$ python3 -q
>>> import numpy as np
>>> import numpy.linalg as la
>>> np.set_printoptions(precision=1, suppress=True, linewidth=100, sign=" ")
>>> feats = np.loadtxt("sample3.csv", delimiter=",")
>>> feats
array([[-0.9, -0.4,  0.4],
       [-0.4,  0.9,  0.1],
       [ 0.4,  0.1,  0.9]])
>>> vals, vecs = la.eigh(feats)
>>> vals
array([-1.,  1.,  1.])
>>> (vals > 1e-8).sum(), (vals < -1e-8).sum()
(np.int64(2), np.int64(1))
>>> la.eigvalsh(feats + 5 * np.eye(3))
array([ 4.,  6.,  6.])
>>> la.svd(feats, compute_uv=False)
array([ 1.,  1.,  1.])
>>> out = np.array([[2, 1, 0], [-1, -1, -1]])
>>> W2 = np.kron(out, feats)
>>> round(float(la.norm(W2, 2)), 1), round(la.norm(out, 2) * la.norm(feats, 2), 1)
(2.7, np.float64(2.7))
>>> W2
array([[-1.7, -0.7,  0.7, -0.9, -0.4,  0.4, -0. , -0. ,  0. ],
       [-0.7,  1.9,  0.1, -0.4,  0.9,  0.1, -0. ,  0. ,  0. ],
       [ 0.7,  0.1,  1.9,  0.4,  0.1,  0.9,  0. ,  0. ,  0. ],
       [ 0.9,  0.4, -0.4,  0.9,  0.4, -0.4,  0.9,  0.4, -0.4],
       [ 0.4, -0.9, -0.1,  0.4, -0.9, -0.1,  0.4, -0.9, -0.1],
       [-0.4, -0.1, -0.9, -0.4, -0.1, -0.9, -0.4, -0.1, -0.9]])
>>> vals, vecs = la.eigh(feats)
>>> x0 = np.array([-7, -4, -6])
>>> np.round(vecs * np.abs(vals) @ vecs.T, 1) + 0
array([[ 1.,  0.,  0.],
       [ 0.,  1.,  0.],
       [ 0.,  0.,  1.]])
>>> print(la.eigvals(feats))
[-1.  1.  1.]
>>> np.round(la.det(feats[::-1]), 1)
np.float64(1.0)
>>> print(np.poly(feats))
[ 1. -1. -1.  1.]
>>> round(float(la.det(feats.T)), 1)
-1.0
>>> round(float(la.eigvals(feats).sum().real), 1)
1.0
>>> np.kron(np.eye(2, dtype=int), feats)
array([[-0.9, -0.4,  0.4, -0. , -0. ,  0. ],
       [-0.4,  0.9,  0.1, -0. ,  0. ,  0. ],
       [ 0.4,  0.1,  0.9,  0. ,  0. ,  0. ],
       [-0. , -0. ,  0. , -0.9, -0.4,  0.4],
       [-0. ,  0. ,  0. , -0.4,  0.9,  0.1],
       [ 0. ,  0. ,  0. ,  0.4,  0.1,  0.9]])
>>> np.einsum("ij,ji->", feats, feats)
np.float64(3.0)
>>> def softmax(z):
...     e = np.exp(z - z.max(axis=-1, keepdims=True))
...     return e / e.sum(axis=-1, keepdims=True)
... 
>>> np.round(softmax(10 * feats[1]), 1) + 0
array([ 0.,  1.,  0.])
>>> softmax(feats[1])
array([ 0.2,  0.6,  0.3])
>>> softmax(feats[1] + 5)
array([ 0.2,  0.6,  0.3])
>>> softmax(feats).sum(axis=1)
array([ 1.,  1.,  1.])
>>> S = feats @ feats.T / np.sqrt(3)
>>> softmax(S)
array([[ 0.5,  0.3,  0.3],
       [ 0.3,  0.5,  0.3],
       [ 0.3,  0.3,  0.5]])
>>> print(softmax(S + np.triu(np.full(S.shape, -np.inf), 1)))
[[ 1.   0.   0. ]
 [ 0.4  0.6  0. ]
 [ 0.3  0.3  0.5]]
>>> softmax(S)[1] @ feats
array([-0.3,  0.4,  0.4])
>>> W0 = np.load("out1.npy")
>>> W0
array([[-0.1, -0.6,  0.8],
       [-0.2, -0.7, -0.6],
       [ 1. , -0.2, -0.1]])
>>> rng = np.random.default_rng(99)
>>> out = W0 + rng.integers(-2, 3, (3, 1)) @ rng.integers(-2, 3, (1, 3))
>>> out
array([[-0.1, -4.6,  0.8],
       [-0.2, -0.7, -0.6],
       [ 1. , -2.2, -0.1]])
>>> print(out - W0)
[[ 0. -4.  0.]
 [ 0.  0.  0.]
 [ 0. -2.  0.]]
>>> np.abs(out - W0).sum(axis=1)
array([ 4.,  0.,  2.])
>>> la.matrix_rank(out - W0, tol=1e-8)
np.int64(1)
>>> hat = np.triu(np.array([[3, 0, 3], [3, 0, 2], [0, 1, 1]]), 1) + np.eye(3)
>>> out = hat @ W0 @ la.inv(hat)
>>> hat @ W0 - W0 @ hat
array([[ 2.9, -0.7,  1.4],
       [ 1.9, -0.5,  2. ],
       [ 0. ,  0. , -2.4]])
>>> np.round(np.trace(out), 1), np.round(np.trace(W0), 1)
(np.float64(-0.9), np.float64(-0.9))
>>> round(la.det(out), 1)
np.float64(1.0)
>>> out
array([[ 2.8, -1.3, -5.1],
       [ 1.7, -1.2, -3.5],
       [ 1. , -0.2, -2.5]])
>>> out = W0 / la.norm(W0, axis=1, keepdims=True)
>>> gram = out @ out.T
>>> gram.round(1) + 0
array([[ 1.,  0.,  0.],
       [ 0.,  1.,  0.],
       [ 0.,  0.,  1.]])
>>> la.norm(out, axis=1)
array([ 1.,  1.,  1.])
>>> out = np.array([[1, 1], [1, -1]])
>>> K = np.kron(out, np.kron(out, out))[rng.permutation(8)][:4]
>>> K
array([[ 1,  1,  1,  1,  1,  1,  1,  1],
       [ 1, -1, -1,  1, -1,  1,  1, -1],
       [ 1, -1,  1, -1, -1,  1, -1,  1],
       [ 1,  1, -1, -1,  1,  1, -1, -1]])
>>> th = np.radians(72)
>>> r_ = np.eye(8)
>>> r_[0, 0] = r_[4, 4] = np.cos(th)
>>> r_[0, 4], r_[4, 0] = -np.sin(th), np.sin(th)
>>> r_
array([[ 0.3,  0. ,  0. ,  0. , -1. ,  0. ,  0. ,  0. ],
       [ 0. ,  1. ,  0. ,  0. ,  0. ,  0. ,  0. ,  0. ],
       [ 0. ,  0. ,  1. ,  0. ,  0. ,  0. ,  0. ,  0. ],
       [ 0. ,  0. ,  0. ,  1. ,  0. ,  0. ,  0. ,  0. ],
       [ 1. ,  0. ,  0. ,  0. ,  0.3,  0. ,  0. ,  0. ],
       [ 0. ,  0. ,  0. ,  0. ,  0. ,  1. ,  0. ,  0. ],
       [ 0. ,  0. ,  0. ,  0. ,  0. ,  0. ,  1. ,  0. ],
       [ 0. ,  0. ,  0. ,  0. ,  0. ,  0. ,  0. ,  1. ]])
>>> out = K @ r_.T
>>> print(round(float(la.det(r_)), 1), round(float(np.trace(r_)), 1))
1.0 6.6
>>> la.svd(K, compute_uv=False), la.svd(out, compute_uv=False)
(array([ 2.8,  2.8,  2.8,  2.8]), array([ 2.8,  2.8,  2.8,  2.8]))
>>> np.abs(out - K).max(axis=0)
array([ 1.6,  0. ,  0. ,  0. ,  1.6,  0. ,  0. ,  0. ])
